% python3 -q
>>> import numpy as np
>>> import numpy.linalg as la
>>> np.set_printoptions(suppress=True, linewidth=160)
>>> rd = lambda a: np.round(a, 2) + 0
>>> B = np.array([[1, 2, -1, 1, 1, 0, -1, 1, 0],
...     [2, 0, 2, 0, -2, -1, -1, 2, -2],
...     [-2, -1, 2, 0, 2, -1, -2, -1, 0],
...     [-2, 1, 2, 2, 1, 2, 0, 0, -1],
...     [2, 0, 1, -2, 1, -2, 2, 2, -2],
...     [-2, -2, 0, 1, -1, 1, -1, 1, -2],
...     [0, -1, 2, 1, -1, 0, 2, 1, -2],
...     [0, 0, 0, 1, -2, 0, 1, 1, 0],
...     [2, 1, 1, -1, 1, 1, 0, 2, 1]])
>>> B[-1] = B[0]
>>> E = B + 0.02 * np.eye(9)
>>> E
array([[ 1.02,  2.  , -1.  ,  1.  ,  1.  ,  0.  , -1.  ,  1.  ,  0.  ],
       [ 2.  ,  0.02,  2.  ,  0.  , -2.  , -1.  , -1.  ,  2.  , -2.  ],
       [-2.  , -1.  ,  2.02,  0.  ,  2.  , -1.  , -2.  , -1.  ,  0.  ],
       [-2.  ,  1.  ,  2.  ,  2.02,  1.  ,  2.  ,  0.  ,  0.  , -1.  ],
       [ 2.  ,  0.  ,  1.  , -2.  ,  1.02, -2.  ,  2.  ,  2.  , -2.  ],
       [-2.  , -2.  ,  0.  ,  1.  , -1.  ,  1.02, -1.  ,  1.  , -2.  ],
       [ 0.  , -1.  ,  2.  ,  1.  , -1.  ,  0.  ,  2.02,  1.  , -2.  ],
       [ 0.  ,  0.  ,  0.  ,  1.  , -2.  ,  0.  ,  1.  ,  1.02,  0.  ],
       [ 1.  ,  2.  , -1.  ,  1.  ,  1.  ,  0.  , -1.  ,  1.  ,  0.02]])
>>> rng = np.random.default_rng(45806)
>>> lab = rng.permutation(9)
>>> lab
array([7, 2, 6, 0, 4, 5, 3, 1, 8])
>>> B = E[lab][:, lab]
>>> np.diag(B)
array([1.02, 2.02, 2.02, 1.02, 1.02, 1.02, 2.02, 0.02, 0.02])
>>> np.allclose(B, E)
False
>>> rd(np.abs(la.eigvals(E)).max())
np.float64(4.25)
>>> rd(la.det(E))
np.float64(24.73)
>>> np.trace(E)
np.float64(10.18)
>>> assert E == E.T
Traceback (most recent call last):
  File "<python-input-17>", line 1, in <module>
    assert E == E.T
           ^^^^^^^^
ValueError: The truth value of an array with more than one element is ambiguous. Use a.any() or a.all()
>>> (E + E.T) / 2
array([[ 1.02,  2.  , -1.5 , -0.5 ,  1.5 , -1.  , -0.5 ,  0.5 ,  0.5 ],
       [ 2.  ,  0.02,  0.5 ,  0.5 , -1.  , -1.5 , -1.  ,  1.  ,  0.  ],
       [-1.5 ,  0.5 ,  2.02,  1.  ,  1.5 , -0.5 ,  0.  , -0.5 , -0.5 ],
       [-0.5 ,  0.5 ,  1.  ,  2.02, -0.5 ,  1.5 ,  0.5 ,  0.5 ,  0.  ],
       [ 1.5 , -1.  ,  1.5 , -0.5 ,  1.02, -1.5 ,  0.5 ,  0.  , -0.5 ],
       [-1.  , -1.5 , -0.5 ,  1.5 , -1.5 ,  1.02, -0.5 ,  0.5 , -1.  ],
       [-0.5 , -1.  ,  0.  ,  0.5 ,  0.5 , -0.5 ,  2.02,  1.  , -1.5 ],
       [ 0.5 ,  1.  , -0.5 ,  0.5 ,  0.  ,  0.5 ,  1.  ,  1.02,  0.5 ],
       [ 0.5 ,  0.  , -0.5 ,  0.  , -0.5 , -1.  , -1.5 ,  0.5 ,  0.02]])
>>> rd(np.sort(np.abs(la.eigvals(E))))
array([0.02, 0.87, 0.87, 2.8 , 2.8 , 3.4 , 3.4 , 4.25, 4.25])
>>> la.determinant(E)
Traceback (most recent call last):
  File "<python-input-20>", line 1, in <module>
    la.determinant(E)
    ^^^^^^^^^^^^^^
AttributeError: module 'numpy.linalg' has no attribute 'determinant'
>>> u = np.array([0, 1])
>>> np.convolve(E[1], u)
array([ 0.  ,  2.  ,  0.02,  2.  ,  0.  , -2.  , -1.  , -1.  ,  2.  , -2.  ])
>>> np.array([np.convolve(row, u, "same") for row in E])
array([[ 0.  ,  1.02,  2.  , -1.  ,  1.  ,  1.  ,  0.  , -1.  ,  1.  ],
       [ 0.  ,  2.  ,  0.02,  2.  ,  0.  , -2.  , -1.  , -1.  ,  2.  ],
       [ 0.  , -2.  , -1.  ,  2.02,  0.  ,  2.  , -1.  , -2.  , -1.  ],
       [ 0.  , -2.  ,  1.  ,  2.  ,  2.02,  1.  ,  2.  ,  0.  ,  0.  ],
       [ 0.  ,  2.  ,  0.  ,  1.  , -2.  ,  1.02, -2.  ,  2.  ,  2.  ],
       [ 0.  , -2.  , -2.  ,  0.  ,  1.  , -1.  ,  1.02, -1.  ,  1.  ],
       [ 0.  ,  0.  , -1.  ,  2.  ,  1.  , -1.  ,  0.  ,  2.02,  1.  ],
       [ 0.  ,  0.  ,  0.  ,  0.  ,  1.  , -2.  ,  0.  ,  1.  ,  1.02],
       [ 0.  ,  1.  ,  2.  , -1.  ,  1.  ,  1.  ,  0.  , -1.  ,  1.  ]])
>>> np.polyval(u, E[1])
array([1., 1., 1., 1., 1., 1., 1., 1., 1.])
>>> m1 = np.loadtxt("arr.csv", delimiter=",")
>>> m1
array([[ 0.81,  0.11, -0.47,  0.9 , -1.74,  0.13, -0.85, -0.33,  0.27, -0.1 ,  0.01,  0.69, -1.69],
       [ 0.41,  0.37, -1.08, -1.52, -0.94,  0.41, -0.85,  1.35, -0.51, -0.63,  0.17,  0.57,  0.78],
       [-0.19,  0.17, -1.42, -1.21, -1.74,  1.01, -0.39,  0.15,  0.08,  0.44,  0.88, -0.38, -0.35],
       [ 0.13,  0.5 , -1.14,  1.25,  1.03,  0.96,  0.09, -1.09, -0.34, -1.1 ,  0.77, -0.88, -0.03],
       [-0.45,  0.39,  0.  , -1.41, -0.82, -0.04,  0.09,  1.19,  0.36, -1.43,  0.2 , -1.51,  0.23],
       [ 1.25,  0.48, -0.34,  0.73,  0.38,  0.86,  0.55, -1.29, -1.24, -1.2 , -0.12,  0.53, -0.67],
       [ 1.06, -1.1 , -0.51, -0.34,  1.13, -0.02, -0.19, -1.77,  0.18, -0.35, -0.83, -0.98,  0.22],
       [ 0.28,  1.17,  0.8 ,  0.16, -1.01, -1.45, -0.78,  0.25,  0.6 , -0.17,  1.21, -0.83,  0.72],
       [-0.5 , -1.06,  0.44,  0.57, -1.53,  0.04,  0.31, -1.27, -0.81,  1.4 ,  0.46, -0.48, -0.07],
       [ 2.16,  1.08, -0.62, -0.82,  0.09, -0.67,  0.49, -0.56,  0.07,  0.58,  0.52,  0.21,  0.69],
       [ 1.22, -1.06, -0.57,  1.05, -0.29,  0.17, -0.94,  0.17,  0.06,  0.11, -0.88,  0.07, -1.78],
       [-1.83,  1.01,  0.35,  1.36, -0.02, -0.69, -0.78,  0.63,  0.23,  0.6 ,  0.69,  0.53,  0.1 ],
       [ 0.59, -1.77, -0.47,  0.81,  0.63, -1.08,  0.17,  0.17,  0.14, -0.82,  0.42,  0.29,  1.43],
       [ 1.68,  1.02,  0.13,  1.55,  0.27, -0.46, -0.05,  0.65,  0.32, -0.73,  0.18, -0.96,  0.66],
       [-1.07,  0.07,  0.58, -1.  , -0.79, -1.26, -0.08, -0.17, -1.36, -0.69, -1.05,  0.42, -0.83],
       [ 0.4 , -1.12,  0.4 ,  0.44,  0.02, -0.98,  0.48,  0.6 , -1.49,  0.69, -1.17, -1.04,  0.74],
       [-1.04,  0.29, -1.07, -0.47, -0.49, -0.39,  0.47,  0.11, -1.97,  0.71, -1.15,  0.12, -0.38],
       [-0.76, -1.35,  0.14,  0.  ,  0.08, -0.42, -0.6 ,  0.42,  0.72,  0.34,  0.34, -0.04,  2.26],
       [ 0.38,  0.54, -0.88,  0.99,  0.3 ,  0.97,  0.46, -0.08, -1.36,  1.4 ,  0.05, -1.07, -0.77],
       [-0.21, -0.3 , -0.71, -0.25, -1.46,  0.97,  0.81, -0.3 ,  0.57,  1.01, -0.24, -1.56,  0.81],
       [-0.35,  2.1 ,  0.51, -0.3 , -0.56,  0.02, -0.08,  0.29,  0.6 ,  0.01, -1.13,  1.44, -0.16],
       [ 0.14, -1.15,  1.6 , -1.16,  0.33, -0.26,  0.94,  0.5 ,  0.31,  0.21,  0.54, -0.84, -1.14],
       [-0.49, -0.16, -0.54, -0.03, -0.09, -0.88,  0.92,  0.1 ,  2.08, -1.01, -0.72, -0.92,  0.3 ],
       [-1.  ,  1.31,  0.12, -1.22, -0.6 ,  0.01,  0.04, -0.07, -1.16,  1.27,  0.64,  0.66,  0.79],
       [-0.03, -0.73, -0.14,  0.86, -0.09, -0.17,  1.25,  1.95,  0.22,  0.38,  1.31,  0.53, -0.36],
       [-1.73,  0.83, -1.51, -0.19,  0.94, -0.2 ,  0.16,  0.08, -0.05,  1.35,  0.16,  0.42, -0.14],
       [ 0.31,  0.03,  1.09, -0.39, -0.44, -1.36,  1.56,  0.08, -0.36, -0.95,  1.17, -0.46, -0.69],
       [-1.02, -0.26,  0.67,  0.11,  1.04,  2.03, -0.8 ,  0.03,  0.65, -0.92, -0.06, -0.23,  0.53],
       [-0.49, -0.7 ,  0.1 , -1.36,  0.26,  0.87, -0.23,  0.93,  2.12, -0.21, -0.32, -0.11, -0.01],
       [ 0.08,  1.3 ,  0.42, -0.32,  0.61,  1.16, -0.53, -0.78, -0.84, -0.43, -0.22,  1.81,  0.44],
       [ 0.47, -0.15, -1.55, -1.16,  1.22,  0.33, -0.98, -0.49, -0.18,  0.36, -1.34, -0.13,  0.5 ],
       [-0.19, -0.36,  0.74, -1.09, -0.14, -1.43,  0.33, -0.31,  0.97, -0.74, -0.29,  1.8 ,  0.09],
       [-1.09,  0.6 ,  1.35,  0.07,  1.25, -0.08,  1.13,  0.6 , -0.07, -0.77,  0.83, -0.86, -0.65],
       [-1.17,  1.56,  0.46, -0.17,  0.21,  0.7 ,  1.11,  0.59, -0.57,  1.23, -0.48, -0.87,  0.17],
       [ 0.92,  1.45, -1.07, -0.3 ,  1.49, -1.12, -0.35,  0.22, -0.29,  0.76, -0.38, -0.63, -0.08],
       [-0.98, -0.4 , -0.54, -0.67, -0.73,  1.07, -1.34, -0.5 , -0.56, -0.6 ,  1.54, -0.41, -0.46],
       [-0.74,  0.34,  0.05,  1.19,  0.44,  0.35, -0.62,  0.53, -1.2 , -2.07, -0.31,  0.01,  0.35],
       [ 0.96, -0.81,  0.72,  0.63,  0.18,  1.14,  1.84,  0.15, -0.48, -1.02,  0.22,  0.15,  0.66],
       [-0.39,  0.92,  1.2 , -0.1 ,  0.03, -0.87,  1.7 ,  1.48,  0.57, -0.39,  0.2 , -0.13, -0.4 ],
       [ 0.45,  0.06,  0.74,  0.6 , -0.7 , -1.29, -0.33, -0.41, -1.85,  0.7 ,  0.12, -1.23,  0.05],
       [ 0.04, -0.6 ,  0.62, -0.25, -0.04,  0.37, -1.04, -1.11,  1.5 ,  0.17, -1.02, -1.4 , -0.68],
       [-1.05,  0.31,  0.44, -1.4 ,  0.63, -0.28, -0.58,  0.01,  1.06, -1.69, -0.2 , -0.47,  0.77],
       [-0.89,  0.52, -0.59, -1.05,  0.37, -0.85,  1.22, -0.59,  1.1 ,  1.14, -1.04,  0.33, -0.28],
       [ 0.9 , -0.44, -0.26,  0.61, -0.88,  0.47, -0.31, -0.61,  0.62,  0.22, -1.54, -0.9 , -1.58],
       [ 0.47, -0.87,  0.8 ,  1.82,  0.46, -0.34,  0.57, -0.33, -0.31, -0.45, -0.6 ,  0.97,  1.31]])
>>> rd(m1[6] @ m1[43])
np.float64(3.35)
>>> la.norm(m1, axis=1).argmax()
np.int64(34)
>>> rd(la.norm(m1) ** 2 / la.norm(m1, 2) ** 2)
np.float64(7.28)
>>> rd(la.norm(m1, "nuc"))
np.float64(70.91)
>>> d = la.norm(m1[:, None] - m1[None], axis=-1)
>>> np.unravel_index(d.round(6).argmax(), d.shape)
(np.int64(18), np.int64(31))
>>> d[25].round(6).argsort(kind="stable")[:4]
array([25, 42, 16, 11])
>>> la.matrix_rank(d ** 2)
np.int64(15)
>>> np.flatnonzero(d[25] < d.mean() / 2)
array([25])
>>> rd(d[:5, :5])
array([[0.  , 4.13, 3.41, 4.26, 4.65],
       [4.13, 0.  , 2.73, 4.71, 3.01],
       [3.41, 2.73, 0.  , 4.32, 3.33],
       [4.26, 4.71, 4.32, 0.  , 4.44],
       [4.65, 3.01, 3.33, 4.44, 0.  ]])
>>> u = np.array([2, 0, 1, 0, 1, 0, 3, 2, 0, 2, 0, 2])
>>> feats = np.outer(rng.normal(size=36), u) + 0.1 * rng.normal(size=(36, 12))
>>> rd(feats)
array([[ 0.53, -0.15,  0.18,  0.  ,  0.18,  0.01,  0.34,  0.21, -0.02,  0.18, -0.08,  0.23],
       [ 2.67,  0.08,  1.28,  0.1 ,  1.28,  0.07,  3.85,  2.74,  0.  ,  2.53, -0.13,  2.48],
       [ 1.39,  0.03,  0.62,  0.13,  0.8 ,  0.12,  2.15,  1.33,  0.07,  1.29,  0.03,  1.23],
       [-0.35, -0.02, -0.14,  0.06, -0.01, -0.28, -0.77, -0.68,  0.34, -0.54, -0.14, -0.35],
       [-1.26, -0.12, -0.81, -0.17, -0.57, -0.12, -1.8 , -1.32, -0.05, -1.38, -0.04, -1.37],
       [ 2.41,  0.05,  1.18,  0.09,  1.16, -0.08,  3.73,  2.57,  0.23,  2.48, -0.1 ,  2.4 ],
       [ 0.16, -0.06,  0.29,  0.11,  0.04,  0.09,  0.25,  0.16, -0.05,  0.26,  0.2 ,  0.14],
       [-0.22, -0.17,  0.15, -0.01, -0.03, -0.07, -0.36, -0.26, -0.02, -0.27, -0.26, -0.32],
       [-2.06,  0.  , -1.02, -0.03, -0.98, -0.05, -3.03, -2.15,  0.03, -2.14,  0.14, -2.11],
       [-2.55,  0.  , -1.5 , -0.02, -1.12, -0.01, -3.91, -2.67, -0.1 , -2.64, -0.05, -2.67],
       [-0.01, -0.03, -0.02, -0.08, -0.03, -0.01,  0.14,  0.12, -0.01,  0.05, -0.05,  0.3 ],
       [ 2.91, -0.06,  1.44,  0.14,  1.52, -0.01,  4.5 ,  3.06, -0.12,  3.03,  0.19,  2.94],
       [-0.03,  0.04, -0.05, -0.05,  0.01,  0.  ,  0.15, -0.1 , -0.06, -0.06,  0.  ,  0.11],
       [ 2.17,  0.04,  0.97,  0.07,  0.96, -0.02,  3.2 ,  2.21, -0.01,  2.19,  0.14,  2.31],
       [-2.69, -0.05, -1.3 , -0.17, -1.36, -0.08, -4.24, -2.88,  0.06, -2.74,  0.06, -2.82],
       [ 2.05, -0.08,  0.91,  0.06,  1.16,  0.  ,  3.17,  2.15,  0.15,  1.96,  0.06,  2.1 ],
       [-4.09,  0.03, -2.07, -0.03, -2.04,  0.01, -6.24, -4.16,  0.03, -4.09, -0.19, -4.07],
       [-0.53,  0.04, -0.36,  0.32, -0.42, -0.12, -0.88, -0.55, -0.02, -0.56,  0.  , -0.56],
       [ 1.11, -0.18,  0.57,  0.09,  0.54, -0.01,  1.61,  1.37, -0.01,  1.35, -0.11,  1.08],
       [ 0.56,  0.16,  0.22,  0.09,  0.31, -0.12,  0.68,  0.56, -0.06,  0.48,  0.18,  0.46],
       [ 4.52, -0.03,  2.23, -0.01,  2.29, -0.12,  6.9 ,  4.53,  0.03,  4.63, -0.09,  4.66],
       [ 0.38,  0.03,  0.21,  0.02,  0.11,  0.01,  0.41,  0.42, -0.15,  0.42,  0.09,  0.43],
       [ 3.  ,  0.07,  1.44, -0.07,  1.46,  0.09,  4.55,  3.19, -0.01,  3.08,  0.09,  3.07],
       [-0.05, -0.05, -0.01,  0.27, -0.06,  0.05, -0.3 , -0.16, -0.13, -0.16, -0.08, -0.1 ],
       [-1.74, -0.03, -0.79,  0.11, -0.73, -0.22, -2.57, -1.76,  0.04, -1.69, -0.09, -1.88],
       [-1.1 ,  0.09, -0.65,  0.05, -0.34,  0.14, -1.4 , -1.15, -0.05, -0.88,  0.1 , -0.88],
       [ 0.46,  0.03,  0.23, -0.04,  0.27,  0.17,  0.52,  0.39, -0.11,  0.31, -0.09,  0.4 ],
       [-0.63, -0.02, -0.15, -0.01, -0.12, -0.03, -0.62, -0.48, -0.05, -0.52,  0.08, -0.5 ],
       [ 1.  , -0.06,  0.49,  0.03,  0.64, -0.07,  1.71,  1.03, -0.04,  1.06,  0.2 ,  1.12],
       [ 1.73, -0.04,  0.93,  0.01,  0.93, -0.04,  2.77,  1.83,  0.02,  1.69, -0.24,  1.95],
       [ 0.12,  0.07,  0.18, -0.1 ,  0.25,  0.04,  0.42,  0.09, -0.1 ,  0.2 , -0.04,  0.26],
       [ 1.84,  0.07,  1.07,  0.08,  0.94,  0.05,  2.77,  1.67, -0.01,  1.76,  0.2 ,  2.08],
       [ 0.27,  0.05,  0.04, -0.26,  0.16,  0.03,  0.36,  0.17,  0.02,  0.27, -0.04,  0.04],
       [ 1.59, -0.21,  0.64, -0.13,  0.88, -0.06,  2.19,  1.54, -0.01,  1.56,  0.16,  1.46],
       [ 3.42,  0.16,  1.69,  0.11,  1.75,  0.12,  5.32,  3.43, -0.09,  3.46, -0.03,  3.49],
       [ 1.83,  0.1 ,  0.71,  0.01,  0.82, -0.02,  2.67,  1.86,  0.2 ,  1.78, -0.04,  1.79]])
>>> cen = feats - feats.mean(axis=1)
Traceback (most recent call last):
  File "<python-input-40>", line 1, in <module>
    cen = feats - feats.mean(axis=1)
          ~~~~~~^~~~~~~~~~~~~~~~~~~~
ValueError: operands could not be broadcast together with shapes (36,12) (36,) 
>>> cen = feats - feats.mean(axis=0)
>>> left, s, Vt = la.svd(cen, full_matrices=False)
>>> rd(s)
array([28.85,  0.84,  0.74,  0.69,  0.65,  0.63,  0.55,  0.5 ,  0.44,  0.36,  0.35,  0.27])
>>> rd(s ** 2 / (s ** 2).sum())
array([1., 0., 0., 0., 0., 0., 0., 0., 0., 0., 0., 0.])
>>> rd(Vt[0] * np.sign(Vt[0, np.abs(Vt[0]).argmax()]))
array([0.38, 0.  , 0.19, 0.  , 0.19, 0.  , 0.58, 0.39, 0.  , 0.38, 0.  , 0.39])
>>> rd((s ** 2).sum() ** 2 / (s ** 4).sum())
np.float64(1.01)
>>> rd(np.abs(Vt[-1]))
array([0.21, 0.28, 0.11, 0.08, 0.54, 0.06, 0.36, 0.56, 0.03, 0.3 , 0.06, 0.17])
>>> rd(cen.mean(axis=0))
array([0., 0., 0., 0., 0., 0., 0., 0., 0., 0., 0., 0.])
